% python3 -q
>>> import numpy as np
>>> from numpy import linalg as LA
>>> np.set_printoptions(suppress=True, linewidth=160)
>>> def rnd(a):
...     return np.round(a, 2) + 0
... 
>>> K = np.load("layer16.npy")
>>> rnd(K)
array([[-0.15, -0.09,  0.42, -0.88, -0.16],
       [-0.41, -0.87, -0.28,  0.02,  0.02],
       [ 0.41, -0.1 , -0.25, -0.33,  0.81],
       [ 0.76, -0.46,  0.32,  0.12, -0.29],
       [-0.25, -0.11,  0.76,  0.33,  0.48]])
>>> rnd(LA.svd(K, compute_uv=False))
array([1., 1., 1., 1., 1.])
>>> rnd(K @ K.T)
array([[1., 0., 0., 0., 0.],
       [0., 1., 0., 0., 0.],
       [0., 0., 1., 0., 0.],
       [0., 0., 0., 1., 0.],
       [0., 0., 0., 0., 1.]])
>>> rnd(K[:, 0] @ K[:, 2])
np.float64(0.0)
>>> u = np.array([4, -1, 3, -5, -1])
>>> Y = K + np.outer(u, np.eye(5)[4])
>>> rnd(Y)
array([[-0.15, -0.09,  0.42, -0.88,  3.84],
       [-0.41, -0.87, -0.28,  0.02, -0.98],
       [ 0.41, -0.1 , -0.25, -0.33,  3.81],
       [ 0.76, -0.46,  0.32,  0.12, -5.29],
       [-0.25, -0.11,  0.76,  0.33, -0.52]])
>>> rnd(LA.det(Y) / LA.det(K)), rnd(1 + LA.solve(K, u)[4])
(np.float64(3.75), np.float64(3.75))
>>> rnd(np.sort(np.abs(LA.eigvals(K))))
array([1., 1., 1., 1., 1.])
>>> np.allclose(K @ K.T, K.T @ K)
True
>>> np.allclose(K, K.T)
False
>>> Q, vecs = LA.qr(K[:, :1])[0], LA.qr(K[:, 1:])[0]
>>> s = LA.svd(Q.T @ vecs, compute_uv=False)
>>> np.degrees(np.arccos(s.clip(0, 1)))
array([90.])
>>> u = np.array([2, 0, 2])
>>> rnd(np.cross(K[0, :3], K[2, :3]))
array([0.06, 0.13, 0.05])
>>> rnd(np.polyval(u, K[0]))
array([2.05, 2.02, 2.35, 3.54, 2.05])
>>> data = np.loadtxt("data.csv", delimiter=",")
>>> data
array([[ -8.49,   1.14,   2.53,  22.53,  -4.49,  13.2 ,  31.28,  -2.91, -32.48, -19.02,  -2.21, -22.72],
       [-11.48,  -3.51, -15.2 ,  14.76,  -1.02,   8.09,  19.92,  -1.97,  -8.89, -17.5 ,   6.98, -16.69],
       [ -5.8 ,  -2.8 ,  12.1 ,  14.62,   0.01,   7.67,  24.31,  -2.79, -26.61, -11.2 ,   2.47, -15.08],
       [ -1.4 ,   4.79,  -5.5 ,   3.4 ,  -3.99,   5.69,  16.73,  -2.78, -14.99, -11.61,   8.1 , -23.47],
       [-15.49,  -9.3 ,  -5.49,  22.58,   1.98,   9.6 ,  26.  ,  -2.21, -15.91, -18.51,   5.11, -12.42],
       [-11.28,   1.49, -20.9 ,  22.08,  -6.  ,  11.81,  16.69,   0.01,  -9.58, -18.18,  -8.6 , -10.66],
       [ -3.78,   4.62,  -7.6 ,  14.17,  -5.98,   8.2 ,   9.59,   0.42, -11.19,  -9.15, -11.82,  -5.59],
       [ -8.01,  -2.01, -13.93,  11.88,  -1.54,   5.32,   7.02,   0.3 ,   0.  ,  -9.5 ,  -2.97,  -2.4 ],
       [ -9.11,   3.12,  -7.31,  23.19,  -6.55,  13.82,  27.21,  -1.9 , -26.19, -19.91,  -5.84, -20.6 ],
       [ -8.88,  -4.3 ,  -4.1 ,  12.57,   0.51,   6.42,  18.81,  -2.08, -12.43, -13.1 ,   6.29, -13.41],
       [ -6.2 ,  -0.81,  11.41,  20.73,  -2.51,  10.22,  23.11,  -1.49, -28.58, -11.28,  -8.28,  -9.69],
       [  0.66,   4.47,   8.11,   5.59,  -3.52,   5.78,  17.21,  -2.5 , -22.58,  -7.68,   1.9 , -18.2 ],
       [ -2.59,  -0.61,  18.22,  13.6 ,  -1.02,   7.18,  21.2 ,  -2.22, -28.8 ,  -7.37,  -3.01, -11.19],
       [ -2.18,   1.59,  -2.77,   4.69,  -1.98,   4.  ,  10.48,  -1.39,  -9.29,  -7.34,   2.89, -11.71],
       [ -8.08,  -2.91, -13.79,   9.81,  -0.52,   4.53,   8.12,  -0.26,   0.43,  -9.88,   1.61,  -5.11],
       [ -7.9 ,   0.11,  -3.93,  15.89,  -3.01,   9.84,  24.49,  -2.62, -21.38, -16.6 ,   2.97, -20.48],
       [-15.69, -10.89, -11.56,  20.78,   3.  ,   6.7 ,  13.69,  -0.01,  -1.51, -13.3 ,  -0.59,   1.47],
       [-14.32,  -3.91, -12.38,  25.39,  -2.49,  12.11,  23.7 ,  -1.08, -15.82, -19.69,  -3.81, -11.91],
       [-12.34, -10.32,   6.1 ,  18.53,   4.  ,   7.01,  23.88,  -2.38, -18.19, -13.2 ,   6.01,  -9.09],
       [ -2.9 ,   1.5 ,  -6.29,   4.11,  -2.01,   4.03,  10.91,  -1.61,  -7.62,  -8.61,   5.22, -13.72],
       [-16.01,  -8.21,  -6.12,  26.6 ,   0.52,  11.32,  25.87,  -1.51, -17.53, -19.03,  -1.12,  -9.7 ],
       [ -6.58,  -4.03,  15.52,  19.78,  -0.02,   8.31,  20.51,  -1.24, -25.81,  -8.38,  -7.69,  -4.12],
       [ -1.53,  -1.86,  19.29,   7.72,   1.  ,   4.58,  20.3 ,  -3.01, -26.02,  -6.01,   4.78, -13.87],
       [ -6.68,   5.5 , -10.8 ,  18.65,  -7.5 ,  12.31,  22.19,  -1.51, -21.3 , -17.79,  -5.92, -20.02],
       [-10.22,  -5.84,  -5.08,  17.48,   0.5 ,   6.32,  10.79,   0.3 ,  -5.82,  -9.28,  -5.84,   1.8 ],
       [ -2.31,   3.28,  -5.13,   6.09,  -3.5 ,   5.43,  12.31,  -1.47, -11.3 ,  -9.18,   1.79, -14.47],
       [ -4.29,   3.53,  -2.6 ,  11.86,  -4.51,   8.87,  21.61,  -2.49, -21.51, -14.19,   1.89, -21.41],
       [-11.58, -10.4 ,  -0.4 ,  14.  ,   4.47,   4.43,  15.98,  -1.52,  -7.49, -10.4 ,   6.61,  -4.2 ],
       [-11.3 ,  -6.7 ,  -0.61,  17.12,   1.53,   7.88,  23.81,  -2.51, -17.28, -15.19,   6.29, -13.98],
       [ -9.19,  -4.82,  -9.4 ,  12.61,   0.48,   5.02,  10.  ,  -0.28,  -2.52,  -9.77,   0.19,  -2.99]])
>>> d = LA.norm(data[:, None] - data[None], axis=-1)
>>> d[8].round(6).argsort(kind="stable")[:4]
array([ 8, 23,  0, 15])
>>> np.unravel_index(d.round(6).argmax(), d.shape)
(np.int64(5), np.int64(22))
